% python3 -q
>>> import numpy as np
>>> from numpy import linalg as LA
>>> np.set_printoptions(precision=2, suppress=True, linewidth=120, sign=" ")
>>> M = np.load("w.npy")
>>> print(M)
[[-2.  1.  1.  1.  1.  1.  1.]
 [ 1. -2.  1.  1.  1.  1.  1.]
 [ 1.  1. -2.  1.  1.  1.  1.]
 [ 1.  1.  1. -2.  1.  1.  1.]
 [ 1.  1.  1.  1. -2.  1.  1.]
 [ 1.  1.  1.  1.  1. -2.  1.]
 [ 1.  1.  1.  1.  1.  1. -2.]]
>>> # symmetric, so the eigenvalues are real
>>> ev, V = LA.eigh(M)
>>> print(np.abs(V[:, -1]))
[ 0.38  0.38  0.38  0.38  0.38  0.38  0.38]
>>> print(LA.svd(M, compute_uv=False))
[ 4.  3.  3.  3.  3.  3.  3.]
>>> print(round(float(ev.sum()), 2), np.trace(M))
-14.0 -14.0
>>> print((ev > 1e-8).sum(), (ev < -1e-8).sum())
1 6
>>> print(M @ np.ones(7))
[ 4.  4.  4.  4.  4.  4.  4.]
>>> print((M @ M)[0])
[ 10.   1.   1.   1.   1.   1.   1.]
>>> print(M.shape)
(7, 7)
>>> print(M.sum(axis=0))
[ 4.  4.  4.  4.  4.  4.  4.]
>>> print(np.diff(M, axis=0))
[[ 3. -3.  0.  0.  0.  0.  0.]
 [ 0.  3. -3.  0.  0.  0.  0.]
 [ 0.  0.  3. -3.  0.  0.  0.]
 [ 0.  0.  0.  3. -3.  0.  0.]
 [ 0.  0.  0.  0.  3. -3.  0.]
 [ 0.  0.  0.  0.  0.  3. -3.]]
>>> print(M.sum(axis=1))
[ 4.  4.  4.  4.  4.  4.  4.]
>>> print(LA.svd(M, compute_uv=False))
[ 4.  3.  3.  3.  3.  3.  3.]
>>> print(M.mean(axis=0))
[ 0.57  0.57  0.57  0.57  0.57  0.57  0.57]
>>> print(LA.matrix_rank(M))
7
>>> J = np.load("layer16.npy")
>>> print(J)
[[-0.89 -0.52 -0.95  0.96  0.97  0.29]
 [ 0.57 -0.69  0.02 -0.2  -0.6  -0.35]
 [-0.65 -0.5  -0.72 -0.05 -0.85 -0.81]
 [-0.41 -0.95 -0.93  0.75 -0.14 -0.7 ]
 [ 0.69 -0.98 -0.62 -0.38 -0.98 -0.93]
 [ 0.94 -0.39  0.81 -0.23  0.52  0.71]
 [-0.99  0.95 -0.56 -0.35 -0.75 -0.72]
 [ 0.9  -0.24  0.6   0.78  1.    0.97]
 [ 0.28 -0.46 -0.22  0.49  0.69  0.36]
 [ 0.31  0.73  0.89 -0.99 -1.   -0.93]
 [-0.41  0.7   0.24 -0.15  0.18  0.2 ]
 [ 0.84  0.34  0.86 -0.64 -0.19  0.48]
 [ 0.87 -0.92 -0.02  0.23  0.03  0.04]
 [ 0.89 -0.09  0.52  0.94  1.    0.99]
 [ 0.89 -0.22  0.89 -0.97 -1.   -0.8 ]
 [ 0.91 -0.18  0.75  0.22  0.91  0.87]
 [ 0.4  -0.97 -0.85  0.82  0.59 -0.18]
 [ 0.82 -0.64  0.22  0.62  0.93  0.79]
 [-0.74  0.49 -0.27 -0.36 -0.77 -0.62]
 [-0.87  0.95  0.36 -0.82 -0.93 -0.66]
 [-0.94 -0.24 -0.96  0.96  0.98  0.33]
 [-0.9   0.97  0.43 -0.71 -0.71 -0.31]
 [ 0.52  0.92  0.93 -0.78 -0.12  0.6 ]
 [ 0.99 -0.98  0.16  0.87  0.99  0.91]
 [-0.69  0.7  -0.25  0.57  0.9   0.59]
 [ 0.09 -0.34  0.02 -0.6  -0.93 -0.73]
 [ 0.95 -0.47  0.64  0.83  1.    0.98]
 [-1.    0.92 -0.94  0.91  0.97  0.25]
 [-0.93  0.86 -0.36 -0.15 -0.35 -0.4 ]
 [ 0.71  0.15  0.74 -0.7  -0.72 -0.04]
 [-0.99  1.    0.18  0.24  0.95  0.78]
 [ 0.92 -0.45  0.72 -0.11  0.53  0.65]]
>>> rng = np.random.default_rng(3124)
>>> lab = rng.permutation(6)
>>> out = J[:, lab] * rng.choice([-1, 1], 6)
>>> print(out)
[[ 0.97 -0.95  0.52  0.89  0.29  0.96]
 [-0.6   0.02  0.69 -0.57 -0.35 -0.2 ]
 [-0.85 -0.72  0.5   0.65 -0.81 -0.05]
 [-0.14 -0.93  0.95  0.41 -0.7   0.75]
 [-0.98 -0.62  0.98 -0.69 -0.93 -0.38]
 [ 0.52  0.81  0.39 -0.94  0.71 -0.23]
 [-0.75 -0.56 -0.95  0.99 -0.72 -0.35]
 [ 1.    0.6   0.24 -0.9   0.97  0.78]
 [ 0.69 -0.22  0.46 -0.28  0.36  0.49]
 [-1.    0.89 -0.73 -0.31 -0.93 -0.99]
 [ 0.18  0.24 -0.7   0.41  0.2  -0.15]
 [-0.19  0.86 -0.34 -0.84  0.48 -0.64]
 [ 0.03 -0.02  0.92 -0.87  0.04  0.23]
 [ 1.    0.52  0.09 -0.89  0.99  0.94]
 [-1.    0.89  0.22 -0.89 -0.8  -0.97]
 [ 0.91  0.75  0.18 -0.91  0.87  0.22]
 [ 0.59 -0.85  0.97 -0.4  -0.18  0.82]
 [ 0.93  0.22  0.64 -0.82  0.79  0.62]
 [-0.77 -0.27 -0.49  0.74 -0.62 -0.36]
 [-0.93  0.36 -0.95  0.87 -0.66 -0.82]
 [ 0.98 -0.96  0.24  0.94  0.33  0.96]
 [-0.71  0.43 -0.97  0.9  -0.31 -0.71]
 [-0.12  0.93 -0.92 -0.52  0.6  -0.78]
 [ 0.99  0.16  0.98 -0.99  0.91  0.87]
 [ 0.9  -0.25 -0.7   0.69  0.59  0.57]
 [-0.93  0.02  0.34 -0.09 -0.73 -0.6 ]
 [ 1.    0.64  0.47 -0.95  0.98  0.83]
 [ 0.97 -0.94 -0.92  1.    0.25  0.91]
 [-0.35 -0.36 -0.86  0.93 -0.4  -0.15]
 [-0.72  0.74 -0.15 -0.71 -0.04 -0.7 ]
 [ 0.95  0.18 -1.    0.99  0.78  0.24]
 [ 0.53  0.72  0.45 -0.92  0.65 -0.11]]
>>> left, _, VT = LA.svd(J.T @ out)
>>> print(np.round(left @ VT, 2) + 0)
[[ 0.  0.  0. -1.  0.  0.]
 [ 0.  0. -1.  0.  0.  0.]
 [ 0.  1.  0.  0.  0.  0.]
 [ 0.  0.  0.  0.  0.  1.]
 [ 1.  0.  0.  0.  0.  0.]
 [ 0.  0.  0.  0.  1.  0.]]
>>> print(np.round(LA.lstsq(J, out)[0], 2) + 0)
[[ 0.  0.  0. -1.  0.  0.]
 [ 0.  0. -1.  0.  0.  0.]
 [ 0.  1.  0.  0.  0.  0.]
 [ 0.  0.  0.  0.  0.  1.]
 [ 1.  0.  0.  0.  0.  0.]
 [ 0.  0.  0.  0.  1.  0.]]
>>> print(lab)
[ 4  2  1  0  5  3]
